$ python3 -q
>>> import numpy as np
>>> from numpy import linalg as LA
>>> np.set_printoptions(suppress=True, linewidth=160)
>>> rng = np.random.default_rng(81109)
>>> labels = rng.integers(0, 2, 6)
>>> M = np.array([[2, 0, -1, -1, 1, 1],
...     [3, 1, -1, 2, 2, -2],
...     [1, -1, 3, -2, -3, -1],
...     [-1, 1, -3, -3, -3, 3],
...     [-2, 3, 1, -3, -1, 1],
...     [1, 3, 2, 3, -2, 1]]) * (labels[:, None] == labels)
>>> print(M)
[[ 2  0  0 -1  0  0]
 [ 0  1 -1  0  2 -2]
 [ 0 -1  3  0 -3 -1]
 [-1  0  0 -3  0  0]
 [ 0  3  1  0 -1  1]
 [ 0  3  2  0 -2  1]]
>>> print(np.round(LA.det(M), 1))
14.0
>>> print((LA.matrix_power((M != 0) + (M.T != 0) + np.eye(6), 6) > 0).astype(int))
[[1 0 0 1 0 0]
 [0 1 1 0 1 1]
 [0 1 1 0 1 1]
 [1 0 0 1 0 0]
 [0 1 1 0 1 1]
 [0 1 1 0 1 1]]
>>> print(M @ M)
[[  5   0   0   1   0   0]
 [  0   2  -6   0   7  -1]
 [  0 -16   5   0  -6  -5]
 [  1   0   0  10   0   0]
 [  0   2   1   0   2  -7]
 [  0  -2   3   0   0  -9]]
>>> print((M != 0).astype(int))
[[1 0 0 1 0 0]
 [0 1 1 0 1 1]
 [0 1 1 0 1 1]
 [1 0 0 1 0 0]
 [0 1 1 0 1 1]
 [0 1 1 0 1 1]]
>>> K = np.array([[1, 0, 0], [0, 1, 0], [-1, -3, 1]])
>>> # row 2 is much longer than the rest
>>> r0 = np.array([3, 0, 3])
>>> print(np.convolve(K[1], r0))
[0 3 0 3 0]
>>> print(np.correlate(K[1], K[2], "full"))
[ 0  1 -3 -1  0]
>>> print(np.cross(K[1, :3], K[2, :3]))
[1 0 1]
>>> print(K @ K)
[[ 1  0  0]
 [ 0  1  0]
 [-2 -6  1]]
>>> print(np.prod(np.diag(K)), round(LA.det(K), 1))
1 1.0
>>> print(LA.matrix_power(K - np.diag(np.diag(K)), 3))
[[0 0 0]
 [0 0 0]
 [0 0 0]]
>>> print(LA.matrix_rank(K - K[0, 0] * np.eye(3)))
1
>>> print(np.round(np.sort(LA.eigvals(K)), 1))
[1. 1. 1.]
>>> B = np.array([[3, 0, 3], [3, 1, 3], [3, 0, 2]])
>>> print(B.T @ K.T)
[[  3   3  -9]
 [  0   1  -3]
 [  3   3 -10]]
>>> print(LA.matrix_rank(K @ B))
3
>>> B = K + rng.integers(-2, 3, (3, 1)) @ rng.integers(-2, 3, (1, 3))
>>> print(B)
[[ 0 -2 -1]
 [-1 -1 -1]
 [-1 -3  1]]
>>> print(B - K)
[[-1 -2 -1]
 [-1 -2 -1]
 [ 0  0  0]]
>>> feats = np.load("out3.npy")
>>> print(feats)
[[-1.  1.  1.  1.  1.  1.  1.  1.]
 [ 1. -1.  1.  1.  1.  1.  1.  1.]
 [ 1.  1. -1.  1.  1.  1.  1.  1.]
 [ 1.  1.  1. -1.  1.  1.  1.  1.]
 [ 1.  1.  1.  1. -1.  1.  1.  1.]
 [ 1.  1.  1.  1.  1. -1.  1.  1.]
 [ 1.  1.  1.  1.  1.  1. -1.  1.]
 [ 1.  1.  1.  1.  1.  1.  1. -1.]]
>>> # symmetric
>>> print(np.allclose(feats @ feats.T, feats.T @ feats))
True
>>> print(feats @ np.ones(8))
[6. 6. 6. 6. 6. 6. 6. 6.]
>>> print((feats @ feats)[0])
[8. 4. 4. 4. 4. 4. 4. 4.]
>>> r0 = np.array([0, 0, 2, 3, 3, 0, 2, 3])
>>> B = feats + np.outer(r0, np.eye(8)[4])
>>> print(LA.matrix_rank(B - feats))
1
>>> print(round(LA.det(B) / LA.det(feats), 1), np.round(1 + LA.solve(feats, r0)[4], 1))
0.6 0.6
>>> X = np.loadtxt("run0.csv", delimiter=",")
>>> print(X)
[[ 2.  2.  2.  3.  5.  0.  2.]
 [ 2.  2.  5.  6.  8.  2.  6.]
 [ 4.  2. 10.  7.  9.  6. 10.]
 [ 5.  3. 12.  7.  9.  8. 13.]
 [10.  7. 17.  9. 10.  9. 16.]
 [14.  8. 22.  9. 10. 13. 19.]
 [19.  8. 26. 13. 15. 17. 19.]
 [23. 13. 28. 14. 17. 18. 22.]
 [26. 13. 31. 19. 19. 23. 23.]
 [26. 13. 32. 22. 23. 27. 26.]
 [27. 16. 35. 25. 25. 28. 30.]
 [31. 18. 38. 25. 28. 31. 31.]
 [36. 19. 39. 26. 33. 31. 32.]
 [37. 24. 41. 27. 38. 32. 37.]
 [40. 27. 46. 29. 39. 35. 39.]
 [41. 29. 46. 31. 41. 38. 44.]
 [46. 32. 48. 31. 41. 43. 46.]
 [46. 33. 50. 36. 45. 43. 51.]
 [50. 35. 55. 40. 49. 48. 51.]
 [53. 40. 55. 40. 52. 51. 52.]
 [54. 45. 58. 41. 54. 56. 53.]
 [58. 49. 62. 45. 55. 60. 55.]
 [63. 51. 62. 46. 59. 64. 58.]
 [67. 54. 65. 50. 62. 67. 62.]
 [68. 57. 69. 51. 65. 70. 66.]]
>>> x0 = np.array([1, 0, 1, 2, 1, 2, -3])
>>> target = X @ x0
>>> print(target)
[  9.  13.  19.  17.  25.  33.  63.  66.  91. 101. 103. 116. 126. 123. 136. 134. 145. 146. 177. 186. 201. 220. 230. 242. 246.]
>>> print(np.round(LA.solve(X.T @ X, X.T @ target), 1) + 0)
[ 1.  0.  1.  2.  1.  2. -3.]
>>> print(np.round(LA.lstsq(X, target)[0], 1) + 0)
[ 1.  0.  1.  2.  1.  2. -3.]
>>> target = target + 0.1 * rng.normal(size=25)
>>> print(target.round(1))
[  8.9  13.   19.   17.   24.7  33.   63.   65.9  91.  101.  102.9 116.  125.8 123.  136.  134.2 145.1 145.9 176.9 186.  201.1 219.9 230.2 242.  245.8]
>>> beta, *_ = LA.lstsq(X, target)
>>> print(np.round(X.T @ (target - X @ beta), 1) + 0)
[0. 0. 0. 0. 0. 0. 0.]
>>> print(np.round(LA.norm(target - X @ beta), 1))
0.4
>>> print(beta.round())
[ 1. -0.  1.  2.  1.  2. -3.]
>>> print(beta.round(1) + 0)
[ 1.  0.  1.  2.  1.  2. -3.]
